In [1]: import numpy as np

In [2]: np.set_printoptions(precision=3, suppress=True, linewidth=140)

In [3]: M = np.load("m.npy")

In [4]: print(M)
[[-8  9 -2  5 -5  1  8  0]
 [ 3  4  2 -7  3  2 -2 -7]
 [-8 -3 -6 -6  8 -4 -5 -7]
 [-6 -8 -8 -3  5 -3  1  0]
 [ 9  5  6  9  9  2  1  9]
 [ 1 -7  4 -8  8 -9  4 -4]
 [-5  0 -3 -6  7 -9 -6 -7]
 [ 7  2 -4 -5 -7  4 -5  0]
 [ 3  4  2 -7  3  2 -2 -7]]

In [5]: vec = np.array([-2, -1, -2, 3, -3, 1, 2, 2])

In [6]: y = M @ vec

In [7]: print(np.round(np.linalg.pinv(M) @ M, 3) + 0)
[[1. 0. 0. 0. 0. 0. 0. 0.]
 [0. 1. 0. 0. 0. 0. 0. 0.]
 [0. 0. 1. 0. 0. 0. 0. 0.]
 [0. 0. 0. 1. 0. 0. 0. 0.]
 [0. 0. 0. 0. 1. 0. 0. 0.]
 [0. 0. 0. 0. 0. 1. 0. 0.]
 [0. 0. 0. 0. 0. 0. 1. 0.]
 [0. 0. 0. 0. 0. 0. 0. 1.]]

In [8]: rng = np.random.default_rng(29777)

In [9]: y = y + 0.1 * rng.normal(size=9)

In [10]: print(y)
[ 58.149 -59.974 -38.886  10.911 -13.008 -59.953 -57.939  -8.045 -60.108]

In [11]: b, *_ = np.linalg.lstsq(M, y)

In [12]: print(b)
[-2.224 -0.91  -1.828  2.711 -2.994  1.049  1.915  2.34 ]

In [13]: print([round(float(np.linalg.norm(np.linalg.solve(M.T @ M + lam * np.eye(8), M.T @ y))), 2) for lam in (0, 1, 10, 100)])
[5.97, 5.96, 5.84, 4.92]

In [14]: print(np.round(M.T @ (y - M @ b), 3) + 0)
[0. 0. 0. 0. 0. 0. 0. 0.]

In [15]: print(b.round())
[-2. -1. -2.  3. -3.  1.  2.  2.]

In [16]: idx = rng.permutation(8)

In [17]: A2 = M[:, idx] * rng.choice([-1, 1], 8)

In [18]: print(A2)
[[ 8 -9 -5  5 -8 -2  0 -1]
 [-3 -4  7 -3  2  2  7 -2]
 [ 8  3  6 -8  5 -6  7  4]
 [ 6  8  3 -5 -1 -8  0  3]
 [-9 -5 -9 -9 -1  6 -9 -2]
 [-1  7  8 -8 -4  4  4  9]
 [ 5  0  6 -7  6 -3  7  9]
 [-7 -2  5  7  5 -4  0 -4]
 [-3 -4  7 -3  2  2  7 -2]]

In [19]: U, _, VT = np.linalg.svd(M.T @ A2)

In [20]: print(idx)
[0 1 3 4 6 2 7 5]

In [21]: F = np.load("dump.npy")

In [22]: print(F)
[[ 3  2 -3]
 [ 5  4 -1]
 [ 2  1 -4]
 [ 2  1 -4]
 [ 6  5  0]
 [ 1  0 -5]
 [ 4  3 -2]
 [ 0 -1 -6]
 [ 6  5  0]]

In [23]: A2 = F[0, 0] * F[1:] - np.outer(F[1:, 0], F[0])

In [24]: print(A2)
[[  0   2  12]
 [  0  -1  -6]
 [  0  -1  -6]
 [  0   3  18]
 [  0  -2 -12]
 [  0   1   6]
 [  0  -3 -18]
 [  0   3  18]]

In [25]: print(np.flatnonzero(~A2.round(6).any(axis=1)))
[]

In [26]: print(F[:, 0] / F[0, 0])
[1.    1.667 0.667 0.667 2.    0.333 1.333 0.    2.   ]

In [27]: A2 = np.array([[5, 4, 0, 5], [5, 1, 1, -5], [-5, 0, 4, 2], [3, 2, 2, 4]])

In [28]: data = np.triu(A2, 1)

In [29]: print(data)
[[ 0  4  0  5]
 [ 0  0  1 -5]
 [ 0  0  0  2]
 [ 0  0  0  0]]

In [30]: vec = np.array([-9, -5, -3, 4])

In [31]: h1 = np.maximum(data @ vec, 0)

In [32]: print(np.maximum(data @ vec, 0) - np.maximum(-data @ vec, 0))
[  0 -23   8   0]

In [33]: arr = np.load("a.npy")

In [34]: print(arr)
[[-1.312 -0.14   0.214 -0.789  2.922  0.659 -9.414]
 [ 2.134  8.108  1.104  5.249 -0.554  0.56   0.559]
 [-7.552  2.353  0.32  -1.95  -0.131  5.1   -2.737]
 [-1.532  1.706 -0.999  1.21   7.063 -6.451 -0.883]
 [ 6.083 -0.192 -0.871  2.157 -1.129 -7.172 -2.199]
 [-3.811 -4.977 -2.759 -1.641 -5.102  1.108 -4.811]
 [-2.435  1.586  3.088  8.412  0.066 -3.295  0.627]
 [-4.062 -4.235 -3.468  2.34  -0.048  5.62  -4.058]
 [-1.565  3.888 -4.474  1.897 -0.748  7.549 -1.125]
 [ 1.212 -8.033 -1.654 -1.393  0.549  5.331 -0.779]
 [ 6.447 -2.014  0.67   2.417 -6.605 -1.811  1.087]
 [-7.039  1.043 -0.474  5.221 -3.232 -2.937  1.678]
 [ 1.227  1.993 -8.011 -1.601 -2.192  4.053 -2.559]
 [ 2.176  0.207 -8.969  1.778 -2.373 -1.247  2.105]
 [-3.64   1.719  6.054  3.907 -0.476 -3.346  4.524]
 [-6.849 -3.085  1.142  3.68  -1.88  -4.828 -1.372]
 [ 3.95   0.595  3.781  4.043  4.258  5.175 -2.915]
 [-4.364 -2.31   0.984 -6.899  1.153  5.058  0.393]
 [ 8.696 -2.012  0.306  2.738  2.241 -2.779 -0.075]
 [ 3.5    2.389 -4.456  4.851  1.609  5.943 -0.865]
 [-0.923  0.041  1.907  1.087  8.183  5.116  1.097]
 [-2.172  2.017  1.544 -1.589  2.545 -8.5   -2.753]
 [-5.99  -3.751  3.372  4.014 -0.625 -2.462  4.016]
 [-6.256  0.469 -3.343  1.325 -2.636 -3.676 -5.221]
 [ 0.574 -8.459 -0.279  0.35   0.424 -4.731 -2.313]
 [ 4.128 -5.534  4.357  0.832  1.371  3.892 -3.954]
 [ 2.427  3.394 -3.121 -0.991  2.531  8.055  0.757]
 [ 6.938  3.625  3.088  2.11  -0.238 -0.149  4.965]
 [-6.685 -2.606  2.785  0.065  4.575 -4.434  0.413]
 [ 1.439 -1.022 -1.662 -4.483  3.292 -6.983  3.797]
 [-1.702  3.3   -5.046  2.008 -4.336  6.149  0.335]
 [-0.547 -3.927 -1.793 -6.11   3.28   5.211 -2.413]
 [ 4.606 -0.949  1.458 -3.849 -1.002 -0.361  7.733]
 [-5.836 -3.837  0.98  -3.861  0.726  2.407 -5.388]
 [-0.409 -3.484 -1.895  3.258  7.154 -4.715 -0.301]
 [ 3.446  0.644  5.815 -0.538  2.06   5.966  3.712]]

In [35]: G = np.cov(arr, rowvar=False)

In [36]: print(np.linalg.eigvalsh(G)[::-1])
[25.969 22.529 15.512 13.323  9.607  8.64   5.142]

In [37]: print(round(float(np.corrcoef(arr[:, 6], arr[:, 1])[0, 1]), 3))
0.228

In [38]: print(G.shape)
(7, 7)

In [39]: print(np.argwhere(np.triu(np.abs(np.corrcoef(arr.T)) > 0.8, 1)))
[]

In [40]: idx = rng.permutation(7)

In [41]: A2 = arr[:, idx] * rng.choice([-1, 1], 7)

In [42]: print(A2)
[[-0.14   0.659 -0.789 -0.214 -9.414 -1.312  2.922]
 [ 8.108  0.56   5.249 -1.104  0.559  2.134 -0.554]
 [ 2.353  5.1   -1.95  -0.32  -2.737 -7.552 -0.131]
 [ 1.706 -6.451  1.21   0.999 -0.883 -1.532  7.063]
 [-0.192 -7.172  2.157  0.871 -2.199  6.083 -1.129]
 [-4.977  1.108 -1.641  2.759 -4.811 -3.811 -5.102]
 [ 1.586 -3.295  8.412 -3.088  0.627 -2.435  0.066]
 [-4.235  5.62   2.34   3.468 -4.058 -4.062 -0.048]
 [ 3.888  7.549  1.897  4.474 -1.125 -1.565 -0.748]
 [-8.033  5.331 -1.393  1.654 -0.779  1.212  0.549]
 [-2.014 -1.811  2.417 -0.67   1.087  6.447 -6.605]
 [ 1.043 -2.937  5.221  0.474  1.678 -7.039 -3.232]
 [ 1.993  4.053 -1.601  8.011 -2.559  1.227 -2.192]
 [ 0.207 -1.247  1.778  8.969  2.105  2.176 -2.373]
 [ 1.719 -3.346  3.907 -6.054  4.524 -3.64  -0.476]
 [-3.085 -4.828  3.68  -1.142 -1.372 -6.849 -1.88 ]
 [ 0.595  5.175  4.043 -3.781 -2.915  3.95   4.258]
 [-2.31   5.058 -6.899 -0.984  0.393 -4.364  1.153]
 [-2.012 -2.779  2.738 -0.306 -0.075  8.696  2.241]
 [ 2.389  5.943  4.851  4.456 -0.865  3.5    1.609]
 [ 0.041  5.116  1.087 -1.907  1.097 -0.923  8.183]
 [ 2.017 -8.5   -1.589 -1.544 -2.753 -2.172  2.545]
 [-3.751 -2.462  4.014 -3.372  4.016 -5.99  -0.625]
 [ 0.469 -3.676  1.325  3.343 -5.221 -6.256 -2.636]
 [-8.459 -4.731  0.35   0.279 -2.313  0.574  0.424]
 [-5.534  3.892  0.832 -4.357 -3.954  4.128  1.371]
 [ 3.394  8.055 -0.991  3.121  0.757  2.427  2.531]
 [ 3.625 -0.149  2.11  -3.088  4.965  6.938 -0.238]
 [-2.606 -4.434  0.065 -2.785  0.413 -6.685  4.575]
 [-1.022 -6.983 -4.483  1.662  3.797  1.439  3.292]
 [ 3.3    6.149  2.008  5.046  0.335 -1.702 -4.336]
 [-3.927  5.211 -6.11   1.793 -2.413 -0.547  3.28 ]
 [-0.949 -0.361 -3.849 -1.458  7.733  4.606 -1.002]
 [-3.837  2.407 -3.861 -0.98  -5.388 -5.836  0.726]
 [-3.484 -4.715  3.258  1.895 -0.301 -0.409  7.154]
 [ 0.644  5.966 -0.538 -5.815  3.712  3.446  2.06 ]]

In [43]: U, _, VT = np.linalg.svd(arr.T @ A2)

In [44]: print(np.round(np.linalg.lstsq(arr, A2)[0], 3) + 0)
[[ 0.  0.  0.  0.  0.  1.  0.]
 [ 1.  0.  0.  0.  0.  0.  0.]
 [ 0.  0.  0. -1.  0.  0.  0.]
 [ 0.  0.  1.  0.  0.  0.  0.]
 [ 0.  0.  0.  0.  0.  0.  1.]
 [ 0.  1.  0.  0.  0.  0.  0.]
 [ 0.  0.  0.  0.  1.  0.  0.]]

In [45]: print(idx)
[1 5 3 2 6 0 4]

In [46]: A2 = np.c_[arr[:, :6] @ np.array([[2, 1, -2, -1, 0, 1],
    ...:     [2, 2, 0, 0, 1, -2],
    ...:     [1, 0, 2, 3, 3, -1],
    ...:     [0, -1, -1, 2, 3, 3],
    ...:     [1, 3, 0, 3, 1, 3],
    ...:     [2, -1, 2, -3, -1, 1]]), np.array([-3, 1, -3, 0, 0, 3, 3, 0, 0, 0, 0, 2, 0, -3, 0, 3, 1, -2, -2, 3, -2, -1, 0, 2, -3, -3, -1, -3, -2, 1, -3, 3, 1, -2, -1, 1])]

In [47]: print(A2)
[[  1.55    7.304   5.159   7.165   0.398   5.812  -3.   ]
 [ 22.154  10.879  -6.189   8.334  26.053  -0.541   1.   ]
 [ -0.009  -6.389  27.894 -11.081  -7.768 -13.721  -3.   ]
 [ -6.49   28.31  -13.046  41.497  15.853  14.423   0.   ]
 [ -4.562   7.327 -30.409  13.747   9.709   3.25    0.   ]
 [-23.221 -28.538   5.961 -26.378 -24.387 -10.219   3.   ]
 [ -5.134  -4.182  -3.956  38.606  39.447  13.444   3.   ]
 [ -8.87  -20.636  10.088 -18.666 -13.287  20.372   0.   ]
 [ 14.522  -5.479   7.383 -32.954 -12.14    6.129   0.   ]
 [ -4.085 -17.145   6.323 -23.306 -21.956  21.731   0.   ]
 [ -0.691 -18.002 -17.593 -13.985   2.453  -4.57    0.   ]
 [-21.572 -16.933   2.035  15.174  14.989  -5.621   2.   ]
 [  4.343  -3.815  -8.769 -47.197 -33.088  -2.074   0.   ]
 [ -9.07   -5.06  -26.562 -28.905 -22.492   7.699  -3.   ]
 [ -4.956  -2.191   8.789  38.226  34.472  -6.185   0.   ]
 [-30.262 -17.511   2.646  26.479  14.329  -1.249   3.   ]
 [ 27.479   8.696   5.969  12.728  23.15   29.057   1.   ]
 [ -1.095  -3.684  27.711 -18.197 -23.96  -12.908  -2.   ]
 [ 10.357  11.436 -25.076  12.758  12.14   24.572  -2.   ]
 [ 20.817   2.311  -8.877 -20.168  -0.76   28.501   3.   ]
 [ 18.558  17.505  14.805  18.019  12.09   30.014  -2.   ]
 [-13.221  19.586  -7.979  36.761  12.927 -13.382  -1.   ]
 [-21.659 -16.919   9.786  29.645  20.244   5.845   0.   ]
 [-24.905 -10.875  -2.851   1.997  -4.545 -11.46    2.   ]
 [-25.087 -10.691 -11.518  14.754  -3.091  15.362  -3.   ]
 [ 10.7    -7.551   7.41    3.044   7.512  21.34   -3.   ]
 [ 27.162   9.744   6.005 -30.344 -14.466  11.435  -1.   ]
 [ 23.678  11.513 -10.108   6.279  19.13    2.067  -3.   ]
 [-20.09    6.197  10.007  42.197  14.953   5.228  -2.   ]
 [-11.502  20.737 -15.685  15.434  -9.182  -5.411   1.   ]
 [  6.112 -16.267   3.602 -40.875 -16.299  -4.091  -3.   ]
 [  2.961   2.338  14.04  -22.845 -29.567   5.821   3.   ]
 [  7.048   3.912  -3.169  -9.853  -8.763  -9.868   1.   ]
 [-12.826  -9.878  22.307  -3.989 -14.161  -6.14   -2.   ]
 [-11.957  15.542 -15.66   36.847  12.474  34.975  -1.   ]
 [ 27.987   5.486  17.208   1.205  12.569   6.875   1.   ]]

In [48]: print(np.linalg.norm(np.linalg.qr(arr)[0].T @ A2, axis=0) ** 2 / ((A2 ** 2).sum(axis=0) + 1e-12))
[1.    1.    1.    1.    1.    1.    0.088]
